$ ipython --no-banner

In [1]: import numpy as np

In [2]: np.set_printoptions(precision=2, suppress=True, linewidth=100, floatmode="fixed")

In [3]: A = np.loadtxt("test17.csv", delimiter=",")

In [4]: A
Out[4]: 
array([[ 1.00, -1.00,  1.00, -1.00,  1.00, -1.00,  1.00, -1.00],
       [ 1.00, -1.00, -1.00,  1.00,  1.00, -1.00, -1.00,  1.00],
       [ 1.00,  1.00,  1.00,  1.00,  1.00,  1.00,  1.00,  1.00],
       [ 1.00,  1.00, -1.00, -1.00, -1.00, -1.00,  1.00,  1.00]])

In [5]: U, sigma, Vt = np.linalg.svd(A, full_matrices=False)

In [6]: np.round(Vt @ Vt.T, 2) + 0
Out[6]: 
array([[1.00, 0.00, 0.00, 0.00],
       [0.00, 1.00, 0.00, 0.00],
       [0.00, 0.00, 1.00, 0.00],
       [0.00, 0.00, 0.00, 1.00]])

In [7]: print(np.round(U.T @ U, 2) + 0)
[[1.00 0.00 0.00 0.00]
 [0.00 1.00 0.00 0.00]
 [0.00 0.00 1.00 0.00]
 [0.00 0.00 0.00 1.00]]

In [8]: np.allclose(U * sigma @ Vt, A)
Out[8]: True

In [9]: (sigma > 1e-8).sum()
Out[9]: np.int64(4)

In [10]: U.shape, sigma.shape, Vt.shape
Out[10]: ((4, 4), (4,), (4, 8))

In [11]: A2 = A / np.linalg.norm(A, axis=1, keepdims=True)

In [12]: cov = A2 @ A2.T

In [13]: (cov - 2 * np.eye(4)).round(6).argmax(axis=1)
Out[13]: array([1, 0, 0, 0])

In [14]: np.argwhere(np.triu(np.abs(cov) > 0.95, 1))
Out[14]: array([], shape=(0, 2), dtype=int64)

In [15]: np.degrees(np.arccos(np.clip(cov[2, 3], -1, 1)))
Out[15]: np.float64(90.0)

In [16]: feats = np.load("out1.npy")

In [17]: feats
Out[17]: 
array([[1, 0, 0, 0, 0, 0],
       [3, 3, 0, 0, 0, 0],
       [1, 0, 0, 0, 0, 0],
       [0, 0, 1, 0, 0, 0],
       [0, 0, 3, 3, 0, 0],
       [0, 0, 1, 0, 0, 0],
       [0, 0, 0, 0, 1, 0],
       [0, 0, 0, 0, 3, 3],
       [0, 0, 0, 0, 1, 0]])

In [18]: # rows 0 and 2 are equal

In [19]: x = np.array([-7, -2, 6, -9, -6, -8])

In [20]: a = np.maximum(feats @ x, 0)

In [21]: print(np.flatnonzero(a > 1e-9))
[3 5]

In [22]: A2 = feats / np.linalg.norm(feats, axis=1, keepdims=True)

In [23]: cov = A2 @ A2.T

In [24]: cov
Out[24]: 
array([[1.00, 0.71, 1.00, 0.00, 0.00, 0.00, 0.00, 0.00, 0.00],
       [0.71, 1.00, 0.71, 0.00, 0.00, 0.00, 0.00, 0.00, 0.00],
       [1.00, 0.71, 1.00, 0.00, 0.00, 0.00, 0.00, 0.00, 0.00],
       [0.00, 0.00, 0.00, 1.00, 0.71, 1.00, 0.00, 0.00, 0.00],
       [0.00, 0.00, 0.00, 0.71, 1.00, 0.71, 0.00, 0.00, 0.00],
       [0.00, 0.00, 0.00, 1.00, 0.71, 1.00, 0.00, 0.00, 0.00],
       [0.00, 0.00, 0.00, 0.00, 0.00, 0.00, 1.00, 0.71, 1.00],
       [0.00, 0.00, 0.00, 0.00, 0.00, 0.00, 0.71, 1.00, 0.71],
       [0.00, 0.00, 0.00, 0.00, 0.00, 0.00, 1.00, 0.71, 1.00]])

In [25]: (cov - 2 * np.eye(9)).round(6).argmax(axis=1)
Out[25]: array([2, 0, 0, 5, 3, 3, 8, 6, 6])

In [26]: np.linalg.norm(A2, axis=1)
Out[26]: array([1.00, 1.00, 1.00, 1.00, 1.00, 1.00, 1.00, 1.00, 1.00])

In [27]: (np.abs(cov) > 0.9).astype(int)
Out[27]: 
array([[1, 0, 1, 0, 0, 0, 0, 0, 0],
       [0, 1, 0, 0, 0, 0, 0, 0, 0],
       [1, 0, 1, 0, 0, 0, 0, 0, 0],
       [0, 0, 0, 1, 0, 1, 0, 0, 0],
       [0, 0, 0, 0, 1, 0, 0, 0, 0],
       [0, 0, 0, 1, 0, 1, 0, 0, 0],
       [0, 0, 0, 0, 0, 0, 1, 0, 1],
       [0, 0, 0, 0, 0, 0, 0, 1, 0],
       [0, 0, 0, 0, 0, 0, 1, 0, 1]])
